$ python -q
>>> import numpy as np
>>> np.set_printoptions(precision=3, suppress=True, linewidth=140)
>>> tidy = lambda a: np.round(a, 3) + 0
>>> arr = np.loadtxt("arr.csv", delimiter=",")
>>> arr
array([[-1.,  3.,  2.],
       [ 0.,  4.,  4.],
       [-3.,  5.,  2.],
       [-2.,  1., -1.],
       [-3.,  0., -3.],
       [ 5., -2.,  3.]])
>>> rank = np.linalg.matrix_rank(arr)
>>> rank
np.int64(2)
>>> ns = np.linalg.svd(arr)[2][rank:].T
>>> [int(np.linalg.matrix_rank(arr[:, :j + 1])) for j in range(3)]
[1, 2, 2]
>>> tidy(arr @ ns)
array([[0.],
       [0.],
       [0.],
       [0.],
       [0.],
       [0.]])
>>> np.linalg.matrix_rank(arr.T @ arr), np.linalg.matrix_rank(arr @ arr.T)
(np.int64(2), np.int64(2))
>>> vec = np.array([0, 0, 7])
>>> a = np.maximum(arr @ vec, 0)
>>> np.flatnonzero(a > 1e-9)
array([0, 1, 2, 5])
>>> arr * (a > 1e-9)[:, None]
array([[-1.,  3.,  2.],
       [ 0.,  4.,  4.],
       [-3.,  5.,  2.],
       [-0.,  0., -0.],
       [-0.,  0., -0.],
       [ 5., -2.,  3.]])
>>> np.maximum(arr @ vec, 0) - np.maximum(-arr @ vec, 0)
array([ 14.,  28.,  14.,  -7., -21.,  21.])
>>> arr.T @ a
array([ 49., 182., 231.])
>>> Y = arr / np.sqrt((arr ** 2).mean(axis=1, keepdims=True))
>>> tidy(Y[2])
array([-0.843,  1.405,  0.562])
>>> tidy(np.linalg.norm(Y, axis=1))
array([1.732, 1.732, 1.732, 1.732, 1.732, 1.732])
>>> tidy(arr - arr.mean(axis=1, keepdims=True))
array([[-2.333,  1.667,  0.667],
       [-2.667,  1.333,  1.333],
       [-4.333,  3.667,  0.667],
       [-1.333,  1.667, -0.333],
       [-1.   ,  2.   , -1.   ],
       [ 3.   , -4.   ,  1.   ]])
>>> np.linalg.matrix_rank(Y) == np.linalg.matrix_rank(arr)
np.True_
>>> Uu, sv, VT = np.linalg.svd(arr)
>>> vecs = VT[:(sv > 1e-8).sum()]
>>> rng = np.random.default_rng(55)
>>> vec = arr[1] + -2 * arr[2] + rng.integers(2) * np.eye(3)[0]
>>> vec
array([ 7., -6.,  0.])
>>> np.allclose(vecs.T @ vecs @ vec, vec)
False
>>> np.linalg.matrix_rank(np.vstack([arr, vec]))
np.int64(3)
>>> tidy(np.linalg.norm(vec - vecs.T @ vecs @ vec))
np.float64(0.577)
>>> tidy(np.diag(vecs.T @ vecs))
array([0.667, 0.667, 0.667])
>>> [round(float(x), 3) for x in np.linalg.svd(arr, compute_uv=False)[:3]]
[9.135, 7.909, 0.0]
>>> W0 = np.load("data.npy")
>>> W0
array([[ 0,  1],
       [-1,  0]])
>>> # orthonormal columns
>>> vec = np.array([3, -2])
>>> tidy(np.sort(np.abs(np.degrees(np.angle(np.linalg.eigvals(W0))))))
array([90., 90.])
>>> tidy(np.abs(np.linalg.eigvals(W0)))
array([1., 1.])
>>> 2 - np.linalg.matrix_rank(W0 - np.eye(2), tol=1e-8)
np.int64(0)
>>> np.linalg.matrix_power(W0, 2)
array([[-1,  0],
       [ 0, -1]])
>>> (W0 - W0.T) / 2
array([[ 0.,  1.],
       [-1.,  0.]])
>>> (W0 + W0.T) / 2
array([[0., 0.],
       [0., 0.]])
>>> tidy(np.linalg.det(W0))
np.float64(1.0)
>>> np.allclose(W0 @ W0.T, W0.T @ W0)
True
>>> tidy(np.abs(np.linalg.eigvals(W0)).max())
np.float64(1.0)
>>> W0 @ W0
array([[-1,  0],
       [ 0, -1]])
>>> Q = W0.astype(float).copy()
>>> for j in range(2):
...     Q[:, j] -= Q[:, :j] @ (Q[:, :j].T @ Q[:, j])
...     Q[:, j] /= np.linalg.norm(Q[:, j])
... 
>>> Q.T @ Q
array([[1., 0.],
       [0., 1.]])
>>> W = np.array([[1, 5, -3], [2, -4, 1]])
>>> beta = np.array([0, -2, 3])
>>> act = np.maximum(W0 @ W + beta, 0)
>>> (act > 0).mean(axis=0)
array([0.5, 0. , 1. ])
>>> np.linalg.matrix_rank(act)
np.int64(2)
>>> W2 = np.array([[0, 1], [2, 1], [1, 0]])
>>> (act @ W2).round(6).argmax(axis=1)
array([0, 0])
>>> W @ W2
array([[ 7,  6],
       [-7, -2]])
>>> t3 = np.stack([W0, -1 * W0, W0[::-1]])
>>> t3.sum(axis=0)
array([[-1,  0],
       [ 0,  1]])
>>> M = np.load("mat.npy")
>>> M
array([[-1, -1,  1,  2,  3],
       [-1, -1,  1,  2,  3],
       [-3, -3, -1,  0,  1],
       [-2, -2,  0,  1,  2]])
>>> # row 1 repeats row 0
>>> t = np.radians(180)
>>> R = np.eye(5)
>>> R[3, 3] = R[2, 2] = np.cos(t)
>>> R[3, 2], R[2, 3] = -np.sin(t), np.sin(t)
>>> tidy(R)
array([[ 1.,  0.,  0.,  0.,  0.],
       [ 0.,  1.,  0.,  0.,  0.],
       [ 0.,  0., -1.,  0.,  0.],
       [ 0.,  0.,  0., -1.,  0.],
       [ 0.,  0.,  0.,  0.,  1.]])
>>> Y = M @ R.T
>>> tidy(Y)
array([[-1., -1., -1., -2.,  3.],
       [-1., -1., -1., -2.,  3.],
       [-3., -3.,  1.,  0.,  1.],
       [-2., -2.,  0., -1.,  2.]])
>>> np.abs(Y - M).max(axis=0)
array([0., 0., 2., 4., 0.])
>>> np.allclose(np.linalg.norm(M, axis=1), np.linalg.norm(Y, axis=1))
True
>>> np.allclose(M @ M.T, Y @ Y.T)
True
>>> rank = np.linalg.matrix_rank(M)
>>> rank
np.int64(2)
>>> ns = np.linalg.svd(M)[2][rank:].T
>>> np.allclose(M @ ns, 0)
True
>>> [int(np.linalg.matrix_rank(M[:, :j + 1])) for j in range(5)]
[1, 1, 2, 2, 2]
>>> tidy(ns @ ns.T)
array([[ 0.547, -0.453, -0.172, -0.031,  0.109],
       [-0.453,  0.547, -0.172, -0.031,  0.109],
       [-0.172, -0.172,  0.797, -0.219, -0.234],
       [-0.031, -0.031, -0.219,  0.687, -0.406],
       [ 0.109,  0.109, -0.234, -0.406,  0.422]])
>>> [int(np.linalg.matrix_rank(M[:i])) for i in range(1, len(M) + 1)]
[1, 1, 2, 2]
